$ ipython --no-banner

In [1]: import numpy as np

In [2]: np.set_printoptions(precision=1, suppress=True, linewidth=160, floatmode="fixed")

In [3]: A = np.load("w.npy")

In [4]: A
Out[4]: 
array([[ 2.7, -8.7,  3.8, -8.1, -6.1, -3.9, -5.9, -4.7, -8.3],
       [ 3.1, -9.0,  4.1, -7.8, -6.0, -4.6, -6.2, -4.8, -8.3],
       [ 2.8, -8.6,  4.4, -8.0, -6.1, -5.3, -6.1, -4.4, -7.9],
       [ 2.8, -8.6,  3.8, -8.2, -6.1, -4.6, -6.3, -4.7, -8.2],
       [ 2.9, -8.7,  4.0, -7.8, -5.7, -4.8, -6.3, -5.4, -8.4],
       [ 3.6, -9.1,  4.2, -7.6, -5.8, -5.1, -6.2, -4.8, -8.1],
       [ 2.7, -9.7,  4.2, -8.0, -5.8, -5.5, -5.9, -5.2, -8.3],
       [ 2.9, -9.1,  4.1, -7.8, -5.5, -4.9, -6.1, -4.8, -7.9],
       [ 2.9, -9.4,  3.7, -7.9, -5.5, -5.0, -6.5, -5.3, -7.7],
       [ 2.9, -9.7,  4.0, -7.6, -6.0, -5.0, -5.9, -5.2, -7.6],
       [ 3.2, -8.5,  4.0, -7.7, -6.2, -4.3, -5.8, -4.7, -7.4],
       [ 3.2, -8.8,  4.0, -7.8, -5.8, -4.9, -5.6, -5.3, -7.9],
       [ 2.8, -9.0,  3.9, -8.3, -6.2, -5.4, -6.6, -5.5, -8.7],
       [ 3.5, -9.0,  4.3, -8.4, -6.2, -5.4, -5.8, -4.8, -8.3],
       [ 3.5, -8.9,  3.6, -8.5, -6.0, -4.9, -5.6, -4.5, -8.3],
       [-8.4,  5.7,  4.3,  7.5,  0.2, -6.1,  7.3, -7.6,  9.0],
       [-8.3,  6.0,  3.8,  6.9, -0.2, -6.2,  6.9, -7.5,  8.9],
       [-7.9,  6.1,  4.5,  7.0, -0.3, -5.9,  6.6, -8.0,  8.9],
       [-7.6,  5.4,  4.2,  6.9,  0.1, -6.2,  6.7, -8.1,  9.1],
       [-7.7,  6.3,  4.1,  7.0, -0.4, -5.9,  6.9, -7.7,  9.0],
       [-7.8,  5.5,  4.2,  7.8,  0.3, -6.2,  6.7, -7.4,  9.3],
       [-8.1,  5.8,  4.2,  7.1, -0.5, -5.8,  7.3, -8.3,  8.8],
       [-8.0,  5.8,  3.6,  6.8,  0.3, -5.9,  7.0, -7.8,  8.7],
       [-8.4,  5.7,  3.7,  7.2, -0.3, -6.4,  6.8, -7.4,  8.8],
       [-8.2,  5.9,  4.1,  7.3,  0.0, -5.5,  6.9, -7.9,  9.2],
       [-8.3,  6.2,  4.0,  7.0,  0.2, -5.9,  7.5, -7.6,  8.9],
       [-7.7,  6.6,  3.5,  6.9,  0.0, -6.2,  6.6, -8.2,  9.3],
       [-8.3,  6.3,  3.7,  7.1, -0.3, -5.9,  7.2, -8.4,  8.7],
       [-8.2,  6.2,  3.9,  7.2,  0.1, -6.6,  6.7, -8.0,  9.0],
       [-7.7,  5.9,  3.9,  7.2, -0.4, -6.1,  7.1, -8.2,  9.0]])

In [5]: th = np.radians(135)

In [6]: R = np.eye(9)

In [7]: R[8, 8] = R[7, 7] = np.cos(th)

In [8]: R[8, 7], R[7, 8] = -np.sin(th), np.sin(th)

In [9]: R
Out[9]: 
array([[ 1.0,  0.0,  0.0,  0.0,  0.0,  0.0,  0.0,  0.0,  0.0],
       [ 0.0,  1.0,  0.0,  0.0,  0.0,  0.0,  0.0,  0.0,  0.0],
       [ 0.0,  0.0,  1.0,  0.0,  0.0,  0.0,  0.0,  0.0,  0.0],
       [ 0.0,  0.0,  0.0,  1.0,  0.0,  0.0,  0.0,  0.0,  0.0],
       [ 0.0,  0.0,  0.0,  0.0,  1.0,  0.0,  0.0,  0.0,  0.0],
       [ 0.0,  0.0,  0.0,  0.0,  0.0,  1.0,  0.0,  0.0,  0.0],
       [ 0.0,  0.0,  0.0,  0.0,  0.0,  0.0,  1.0,  0.0,  0.0],
       [ 0.0,  0.0,  0.0,  0.0,  0.0,  0.0,  0.0, -0.7,  0.7],
       [ 0.0,  0.0,  0.0,  0.0,  0.0,  0.0,  0.0, -0.7, -0.7]])

In [10]: other = A @ R.T

In [11]: np.abs(other - A).max(axis=0)
Out[11]: array([ 0.0,  0.0,  0.0,  0.0,  0.0,  0.0,  0.0, 20.6, 18.7])

In [12]: print(np.linalg.svd(A, compute_uv=False), np.linalg.svd(other, compute_uv=False))
[90.0 56.1  2.2  1.7  1.7  1.7  1.4  1.1  0.9] [90.0 56.1  2.2  1.7  1.7  1.7  1.4  1.1  0.9]

In [13]: np.allclose(A @ A.T, other @ other.T)
Out[13]: True
